$ ipython --no-banner

In [1]: import numpy as np

In [2]: np.set_printoptions(precision=2, suppress=True, linewidth=100)

In [3]: rd = lambda a: np.round(a, 2) + 0

In [4]: sig = 10 * 0.7 ** np.arange(3)

In [5]: rng = np.random.default_rng(21960)

In [6]: mat = rng.normal(size=(10, 3)) * rng.permutation(sig)

In [7]: rd(mat)
Out[7]: 
array([[ -8.73,  -6.22,  30.31],
       [ -0.39,  -1.38,   8.47],
       [  2.85,   6.58,   0.29],
       [ -6.61,   5.24,   3.41],
       [ -2.49,   3.09, -24.62],
       [ -3.81,  -7.53,  -4.41],
       [ -3.58,  -3.32,  -6.32],
       [  0.86,  -3.76,   2.02],
       [  3.46,   4.82, -16.36],
       [ -2.53,   7.46,  11.11]])

In [8]: Xs = mat - mat.mean(axis=0)

In [9]: left, sig, Vh = np.linalg.svd(Xs, full_matrices=False)

In [10]: print((np.sign(left[:, 0]) == np.sign(left[0, 0])).astype(int))
[1 1 0 1 0 0 0 1 0 1]

In [11]: rd(Xs.mean(axis=0))
Out[11]: array([0., 0., 0.])

In [12]: rd(sig)
Out[12]: array([46.07, 16.36,  9.35])

In [13]: print(np.linalg.matrix_rank(Xs))
3

In [14]: print(np.abs(Vh[0]).argmax())
2

In [15]: C2 = np.cov(mat, rowvar=False)

In [16]: C2.shape
Out[16]: (3, 3)

In [17]: np.argwhere(np.triu(np.abs(np.corrcoef(mat.T)) > 0.8, 1))
Out[17]: array([], shape=(0, 2), dtype=int64)

In [18]: rd(np.corrcoef(mat.T))
Out[18]: 
array([[ 1.  ,  0.39, -0.5 ],
       [ 0.39,  1.  , -0.27],
       [-0.5 , -0.27,  1.  ]])

In [19]: arr = np.load("mat.npy")

In [20]: arr
Out[20]: 
array([[ 4.11,  2.73, -1.08],
       [ 3.96,  3.02, -0.79],
       [ 3.67,  3.23, -1.22],
       [ 4.18,  3.43, -0.78],
       [ 4.41,  2.91, -0.99],
       [ 4.28,  3.  , -0.98],
       [ 3.97,  2.63, -0.6 ],
       [ 4.54,  3.22, -0.83],
       [ 3.85,  3.52, -0.92],
       [ 4.12,  3.04, -1.21],
       [-2.71, -5.1 , -1.84],
       [-2.72, -4.59, -2.4 ],
       [-3.21, -5.38, -1.79],
       [-3.32, -5.32, -1.59],
       [-3.  , -4.41, -2.17],
       [-3.49, -5.02, -2.35],
       [-2.87, -4.76, -1.3 ],
       [-2.87, -4.91, -1.81],
       [-3.39, -5.09, -2.27],
       [-3.  , -5.44, -1.41]])

In [21]: theta = np.radians(74)

In [22]: r_ = np.eye(3)

In [23]: r_[1, 1] = r_[2, 2] = np.cos(theta)

In [24]: r_[1, 2], r_[2, 1] = -np.sin(theta), np.sin(theta)

In [25]: rd(r_)
Out[25]: 
array([[ 1.  ,  0.  ,  0.  ],
       [ 0.  ,  0.28, -0.96],
       [ 0.  ,  0.96,  0.28]])

In [26]: other = arr @ r_.T

In [27]: rd(np.linalg.det(r_)), rd(np.trace(r_))
Out[27]: (np.float64(1.0), np.float64(1.55))

In [28]: rd(np.abs(other - arr).max(axis=0))
Out[28]: array([0.  , 5.9 , 4.21])

In [29]: Xs = arr - arr.mean(axis=0)

In [30]: left, sig, Vh = np.linalg.svd(Xs, full_matrices=False)

In [31]: (np.sign(left[:, 0]) == np.sign(left[0, 0])).astype(int)
Out[31]: array([1, 1, 1, 1, 1, 1, 1, 1, 1, 1, 0, 0, 0, 0, 0, 0, 0, 0, 0, 0])

In [32]: np.abs(left[:, 0]).argmax()
Out[32]: np.int64(7)

In [33]: rd(sig)
Out[33]: array([24.27,  1.48,  0.91])

In [34]: rd(Vh[0] * np.sign(Vh[0, np.abs(Vh[0]).argmax()]))
Out[34]: array([0.66, 0.75, 0.09])

In [35]: rd((sig ** 2).sum() ** 2 / (sig ** 4).sum())
Out[35]: np.float64(1.01)

In [36]: print(rd(sig ** 2 / (sig ** 2).sum()))
[0.99 0.   0.  ]

In [37]: m1 = np.loadtxt("run1.csv", delimiter=",")

In [38]: m1
Out[38]: 
array([[  0.,   1.,   2.,  -6.],
       [  1.,  -8.,  -2.,   7.],
       [  2.,  -2., -10.,  -3.],
       [ -6.,   7.,  -3., -10.]])

In [39]: x0 = np.array([-1, -2, -1, 2])

In [40]: target = m1 @ x0

In [41]: print(target)
[-16.  31.   6. -25.]

In [42]: rd(np.linalg.solve(m1, m1[:, 2]))
Out[42]: array([0., 0., 1., 0.])

In [43]: rd(np.linalg.solve(m1, target))
Out[43]: array([-1., -2., -1.,  2.])

In [44]: print(rd(np.linalg.solve(m1, target + m1[:, 1])))
[-1. -1. -1.  2.]

In [45]: w, evecs = np.linalg.eig(m1)

In [46]: print(rd(np.prod(w)))
-2787.0

In [47]: rd(w)
Out[47]: array([  4.27,  -3.26, -17.7 , -11.31])

In [48]: rd(m1 @ evecs[:, 0] - w[0] * evecs[:, 0])
Out[48]: array([0., 0., 0., 0.])

In [49]: rd(np.sort(np.linalg.eigvals(m1.T)))
Out[49]: array([-17.7 , -11.31,  -3.26,   4.27])

In [50]: rd(np.linalg.det(2 * m1)), rd(np.linalg.det(m1))
Out[50]: (np.float64(-44592.0), np.float64(-2787.0))

In [51]: np.einsum("ij,ji->", m1, m1)
Out[51]: np.float64(470.0)

In [52]: print(np.kron(np.eye(2, dtype=int), m1))
[[  0.   1.   2.  -6.   0.   0.   0.  -0.]
 [  1.  -8.  -2.   7.   0.  -0.  -0.   0.]
 [  2.  -2. -10.  -3.   0.  -0.  -0.  -0.]
 [ -6.   7.  -3. -10.  -0.   0.  -0.  -0.]
 [  0.   0.   0.  -0.   0.   1.   2.  -6.]
 [  0.  -0.  -0.   0.   1.  -8.  -2.   7.]
 [  0.  -0.  -0.  -0.   2.  -2. -10.  -3.]
 [ -0.   0.  -0.  -0.  -6.   7.  -3. -10.]]

In [53]: rd(np.poly(m1))
Out[53]: array([    1.,    28.,   157.,  -606., -2787.])

In [54]: rd(np.linalg.det(m1.T))
Out[54]: np.float64(-2787.0)
